$ ipython --no-banner

In [1]: import numpy as np

In [2]: from numpy import linalg as LA

In [3]: np.set_printoptions(suppress=True, linewidth=200)

In [4]: def rnd(a):
   ...:     return np.round(a, 2) + 0
   ...: 

In [5]: F = np.loadtxt("dump.csv", delimiter=",")

In [6]: F
Out[6]: 
array([[-2.,  0.,  2.,  1.],
       [-1.,  1., -1.,  2.],
       [ 2.,  2., -1., -2.],
       [-2.,  1., -2.,  2.],
       [-7.,  5., -3., 11.]])

In [7]: # row 4 dominates

In [8]: F.reshape(-1, 2)
Out[8]: 
array([[-2.,  0.],
       [ 2.,  1.],
       [-1.,  1.],
       [-1.,  2.],
       [ 2.,  2.],
       [-1., -2.],
       [-2.,  1.],
       [-2.,  2.],
       [-7.,  5.],
       [-3., 11.]])

In [9]: F.ravel(order="F")
Out[9]: array([-2., -1.,  2., -2., -7.,  0.,  1.,  2.,  1.,  5.,  2., -1., -1., -2., -3.,  1.,  2., -2.,  2., 11.])

In [10]: F.reshape(2, -1)
Out[10]: 
array([[-2.,  0.,  2.,  1., -1.,  1., -1.,  2.,  2.,  2.],
       [-1., -2., -2.,  1., -2.,  2., -7.,  5., -3., 11.]])

In [11]: T = F.reshape(5, 2, -1)

In [12]: np.einsum("ihd,jhd->hij", T, T).shape
Out[12]: (2, 5, 5)

In [13]: T[:, 0]
Out[13]: 
array([[-2.,  0.],
       [-1.,  1.],
       [ 2.,  2.],
       [-2.,  1.],
       [-7.,  5.]])

In [14]: T.sum(axis=1)
Out[14]: 
array([[  0.,   1.],
       [ -2.,   3.],
       [  1.,   0.],
       [ -4.,   3.],
       [-10.,  16.]])

In [15]: theta = np.radians(61)

In [16]: Rm = np.eye(4)

In [17]: Rm[0, 0] = Rm[2, 2] = np.cos(theta)

In [18]: Rm[0, 2], Rm[2, 0] = -np.sin(theta), np.sin(theta)

In [19]: rnd(Rm)
Out[19]: 
array([[ 0.48,  0.  , -0.87,  0.  ],
       [ 0.  ,  1.  ,  0.  ,  0.  ],
       [ 0.87,  0.  ,  0.48,  0.  ],
       [ 0.  ,  0.  ,  0.  ,  1.  ]])

In [20]: A2 = F @ Rm.T

In [21]: np.allclose(LA.norm(F, axis=1), LA.norm(A2, axis=1))
Out[21]: True

In [22]: np.allclose(F @ F.T, A2 @ A2.T)
Out[22]: True

In [23]: rnd(LA.svd(F, compute_uv=False)), rnd(LA.svd(A2, compute_uv=False))
Out[23]: (array([15.04,  3.94,  1.84,  1.  ]), array([15.04,  3.94,  1.84,  1.  ]))

In [24]: rnd(A2)
Out[24]: 
array([[-2.72,  0.  , -0.78,  1.  ],
       [ 0.39,  1.  , -1.36,  2.  ],
       [ 1.84,  2.  ,  1.26, -2.  ],
       [ 0.78,  1.  , -2.72,  2.  ],
       [-0.77,  5.  , -7.58, 11.  ]])
